$ python -q
>>> import numpy as np
>>> import numpy.linalg as la
>>> np.set_printoptions(precision=2, suppress=True, linewidth=140)
>>> tidy = lambda a: np.round(a, 2) + 0
>>> W0 = np.load("mat.npy")
>>> print(W0)
[[ 0.  0.  2.  2.  0.  1.]
 [ 0.  0.  1.  1.  1.  1.]
 [ 0. -2. -2. -1.  2. -1.]
 [ 0. -2.  1.  1.  1.  1.]
 [ 0.  2.  2.  0.  2. -1.]
 [ 0.  1.  0.  1.  0. -1.]]
>>> print(np.allclose(W0[:-1].T @ la.lstsq(W0[:-1].T, W0[-1])[0], W0[-1]))
True
>>> print(tidy(np.trace(la.pinv(W0) @ W0)))
5.0
>>> print(np.unique(W0.round(6), axis=0).shape)
(6, 6)
>>> print(la.lstsq(W0[:-1].T, W0[-1])[2])
5
>>> print(np.abs(np.diag(la.qr(W0)[1])) > 1e-9)
[False  True  True  True  True  True]
>>> print(tidy(la.norm(W0, 2) / la.norm(W0)))
0.68
>>> print(la.cond(W0) > 100)
True
>>> E = np.loadtxt("arr.csv", delimiter=",")
>>> print(E)
[[10.  1.  0. -3.  3.  1.]
 [-3. 12.  2.  1.  2.  2.]
 [ 3.  1. 14.  2. -2. -1.]
 [ 2.  1.  2.  2.  0. -3.]
 [ 3.  2. -3.  1. 11. -3.]
 [ 1.  0. -3. -2.  0. 18.]]
>>> rng = np.random.default_rng(166138)
>>> labels = rng.permutation(6)
>>> print(labels)
[2 3 1 4 0 5]
>>> A2 = E[labels][:, labels]
>>> print(np.diag(A2))
[14.  2. 12. 11. 10. 18.]
>>> print(tidy(np.sort(np.abs(la.eigvals(A2)))))
[ 2.55  4.67 12.8  13.21 15.12 18.65]
>>> print(np.allclose(E, E.T))
False
>>> print((E - E.T) / 2)
[[ 0.   2.  -1.5 -2.5  0.   0. ]
 [-2.   0.   0.5  0.   0.   1. ]
 [ 1.5 -0.5  0.   0.   0.5  1. ]
 [ 2.5  0.   0.   0.  -0.5 -0.5]
 [ 0.   0.  -0.5  0.5  0.  -1.5]
 [ 0.  -1.  -1.   0.5  1.5  0. ]]
>>> print(np.allclose(E @ E.T, E.T @ E))
False
>>> print(tidy(np.abs(la.eigvals(E)).max()))
18.65
>>> A2 = np.array([[2, 1], [0, 0], [0, 0], [2, 2], [1, 0], [1, 2]])
>>> print(np.einsum("ik,kj->ji", E, A2))
[[18.  0.  7.  5. 16. 16.]
 [ 6.  3.  5.  0. -1. 33.]]
>>> print(np.einsum("ik,kj->ij", E, A2))
[[18.  6.]
 [ 0.  3.]
 [ 7.  5.]
 [ 5.  0.]
 [16. -1.]
 [16. 33.]]
>>> print(A2.T @ E.T)
[[18.  0.  7.  5. 16. 16.]
 [ 6.  3.  5.  0. -1. 33.]]
>>> print(np.einsum("ij,ij->i", E, E))
[120. 166. 215.  22. 153. 338.]
>>> print(la.matrix_rank(E @ A2))
2
>>> print(la.matrix_rank(np.vstack([E, A2.T])))
6
>>> print(np.einsum("ij->j", E))
[16. 17. 12.  1. 14. 14.]
>>> data = np.load("run13.npy")
>>> print(data)
[[ -3.36  -1.15  -0.81   1.62   2.23   0.99]
 [ -0.85   7.49 -10.09   6.47   0.98   4.26]
 [  4.26  -4.53  -3.97   5.89  -3.34  -2.22]
 [  0.35  -1.65   1.79   2.35  -1.46   1.82]
 [  1.86   8.52   1.83  -2.54   2.59  -7.38]
 [ -6.8    1.29  -3.32   1.43  -2.95  -5.95]
 [ -2.14   0.21   2.79   1.75  -5.95  -3.7 ]
 [  3.54   0.17   2.31  -4.66  -7.75   0.4 ]
 [  7.99  -6.38  -0.22  -5.14  -1.37   4.76]
 [  1.78  -2.37   0.69   2.54  -6.43   3.76]
 [  2.82 -12.33   4.36  -1.62  -7.04  -0.95]
 [ -3.55  -1.26  -5.96   2.1    4.38   3.62]
 [ -5.24  -0.02  -2.15   1.54   2.81   1.62]
 [ -0.28  -2.74   1.51   1.43   0.44   1.46]
 [  1.08 -12.19  -2.31   2.07  -2.45  -5.26]
 [ -1.86   1.64  -5.73  -1.66  -4.54  -2.6 ]
 [  4.3    6.76  -1.21   6.28   1.89   2.15]
 [ -2.52   0.32  -3.72   4.82  -0.68  -3.41]
 [ -0.58  -5.03   8.46  -5.71   1.9    4.81]]
>>> print(data.shape)
(19, 6)
>>> print(np.abs(data).max())
12.33
>>> la.rank(data)
Traceback (most recent call last):
  File "<python-input-37>", line 1, in <module>
    la.rank(data)
    ^^^^^^^
AttributeError: module 'numpy.linalg' has no attribute 'rank'
>>> np.zeros(19, 6)
Traceback (most recent call last):
  File "<python-input-38>", line 1, in <module>
    np.zeros(19, 6)
    ~~~~~~~~^^^^^^^
TypeError: Cannot interpret '6' as a data type
>>> print(la.matrix_rank(data))
6
>>> print(tidy(data.mean(axis=0)))
[ 0.04 -1.22 -0.83  1.   -1.41 -0.1 ]
